>>> import numpy as np
>>> import numpy.linalg as la
>>> np.set_printoptions(precision=1, suppress=True, linewidth=120)
>>> K = np.load("layer7.npy")
>>> K.round(1) + 0
array([[ 0.6,  0.3, -2.5,  0.4,  1.5, -0.7,  0.5,  2. ,  1.4, -0.1],
       [-0.2,  0.6,  5. , -1.3, -1.5,  1.2, -0.8, -4. , -4.2, -0.6],
       [ 0.3, -0.1,  0.4,  0.3,  1.1,  0.4,  0.6,  0. , -1. , -1.5],
       [ 0.4, -0.1, -0.3,  0.3,  1.2,  0.2,  0.7,  0.5, -0.5, -1.2],
       [ 1.3,  0.9, -2.5,  0.3,  2.8, -0.7,  0.7,  2. ,  0.4, -1. ],
       [ 1.2,  0.5, -2.4,  0.5,  3. , -0.4,  1.1,  2.1,  0.2, -1.6],
       [-0.3, -1.2, -2.8,  1.2,  0.7, -0.4,  0.8,  2.6,  2.8,  0. ],
       [ 1.5,  0.4, -1.1,  0.7,  4.1,  0.2,  1.8,  1.6, -1.5, -3.4],
       [ 1. ,  0.3, -0.2,  0.3,  2.5,  0.3,  1.1,  0.6, -1.5, -2.4],
       [-1. , -1.4,  0.3,  0.6, -1. ,  0.4,  0.3,  0.1,  0.9,  0. ],
       [-0.7, -0.3, -3.8,  0.4, -1.7, -1.4, -0.9,  2.4,  4.9,  3.5],
       [ 0.6, -1.2, -5. ,  2.1,  3.4, -0.7,  2.1,  4.8,  3.4, -1.7],
       [ 1.5,  0.3, -2.8,  0.9,  4.2, -0.3,  1.8,  2.7,  0. , -2.7],
       [-1.3, -0.2,  2.7, -0.9, -3.7,  0.3, -1.6, -2.6, -0.3,  2.3],
       [ 0.3, -1.1,  0.7,  1. ,  2.4,  1. ,  1.8,  0.5, -1.7, -3.6]])
>>> Uu, sv, Vt = la.svd(K)
>>> sv.round(1) + 0
array([17.8, 12.5,  4.1,  0. ,  0. ,  0. ,  0. ,  0. ,  0. ,  0. ])
>>> print(np.argmax(sv[:-1] / (sv[1:] + 1e-6)) + 1)
3
>>> Y = Uu[:, :3] @ np.diag(sv[:3]) @ Vt[:3]
>>> print(Y.round(1) + 0)
[[ 0.6  0.3 -2.5  0.4  1.5 -0.7  0.5  2.   1.4 -0.1]
 [-0.2  0.6  4.9 -1.3 -1.5  1.2 -0.8 -4.  -4.2 -0.6]
 [ 0.3 -0.1  0.4  0.3  1.1  0.4  0.6  0.1 -1.  -1.4]
 [ 0.4 -0.1 -0.3  0.3  1.2  0.2  0.7  0.5 -0.5 -1.2]
 [ 1.3  0.9 -2.5  0.3  2.8 -0.7  0.7  2.   0.4 -1. ]
 [ 1.2  0.5 -2.4  0.5  3.  -0.5  1.1  2.1  0.2 -1.6]
 [-0.3 -1.2 -2.8  1.2  0.7 -0.4  0.8  2.6  2.8  0. ]
 [ 1.5  0.4 -1.1  0.7  4.1  0.2  1.8  1.6 -1.5 -3.4]
 [ 0.9  0.3 -0.2  0.3  2.5  0.3  1.1  0.6 -1.5 -2.4]
 [-0.9 -1.4  0.3  0.6 -1.   0.4  0.3  0.1  0.9  0. ]
 [-0.7 -0.3 -3.8  0.4 -1.7 -1.4 -0.8  2.4  4.9  3.5]
 [ 0.6 -1.2 -5.   2.   3.4 -0.7  2.1  4.8  3.4 -1.7]
 [ 1.5  0.3 -2.8  0.9  4.2 -0.3  1.7  2.7  0.  -2.7]
 [-1.3 -0.3  2.7 -0.9 -3.7  0.3 -1.6 -2.6 -0.3  2.3]
 [ 0.3 -1.1  0.7  1.1  2.4  1.   1.8  0.5 -1.7 -3.6]]
>>> la.matrix_rank(Y)
np.int64(3)
>>> round(float(la.norm(K - Y, 2)), 1), round(float(sv[3]), 1)
(0.0, 0.0)
>>> feats = np.loadtxt("out12.csv", delimiter=",")
>>> print(feats)
[[  0.   3.   6. -16. -10.  -9.  -6.  -5.  11.  -7.  -9.   7.   7.   3.]
 [ -3.   0.   0.  10.   0.   7.   6.  18. -17.  -3.  -3.  12.  -2.   4.]
 [ -6.   0.   0.  -7.  -2.   7.   1.   8.  -4.   3.  14.  10.  -9.   0.]
 [ 16. -10.   7.   0.  -5.   1.  -3.   4. -14.   2. -16.   1.   2.  -2.]
 [ 10.   0.   2.   5.   0.  -8.   4. -15. -12.   5.   8.   2. -14.   2.]
 [  9.  -7.  -7.  -1.   8.   0. -11.   5.  -9.   5.  -9.   4.  -6.  -4.]
 [  6.  -6.  -1.   3.  -4.  11.   0.  -1.  -8. -10.  16.  17.  10.  -8.]
 [  5. -18.  -8.  -4.  15.  -5.   1.   0.   6.   1.   1.  -2.  -1.   9.]
 [-11.  17.   4.  14.  12.   9.   8.  -6.   0.   7. -12.   5.  -4.   6.]
 [  7.   3.  -3.  -2.  -5.  -5.  10.  -1.  -7.   0.   2.  -6.  -7.  -6.]
 [  9.   3. -14.  16.  -8.   9. -16.  -1.  12.  -2.   0.   6.  -6.   6.]
 [ -7. -12. -10.  -1.  -2.  -4. -17.   2.  -5.   6.  -6.   0. -16.   5.]
 [ -7.   2.   9.  -2.  14.   6. -10.   1.   4.   7.   6.  16.   0.  -6.]
 [ -3.  -4.   0.   2.  -2.   4.   8.  -9.  -6.   6.  -6.  -5.   6.   0.]]
>>> # skew, so no eigenvalue has a real part
>>> u = np.array([1, 0, 2, -2, -1, 5, 5, -3, -1, -4, 0, 1, 5, -1])
>>> Y = feats + np.outer(u, np.eye(14)[3])
>>> la.matrix_rank(Y - feats)
np.int64(1)
>>> la.matrix_rank(la.inv(Y) - la.inv(feats), tol=1e-8)
np.int64(1)
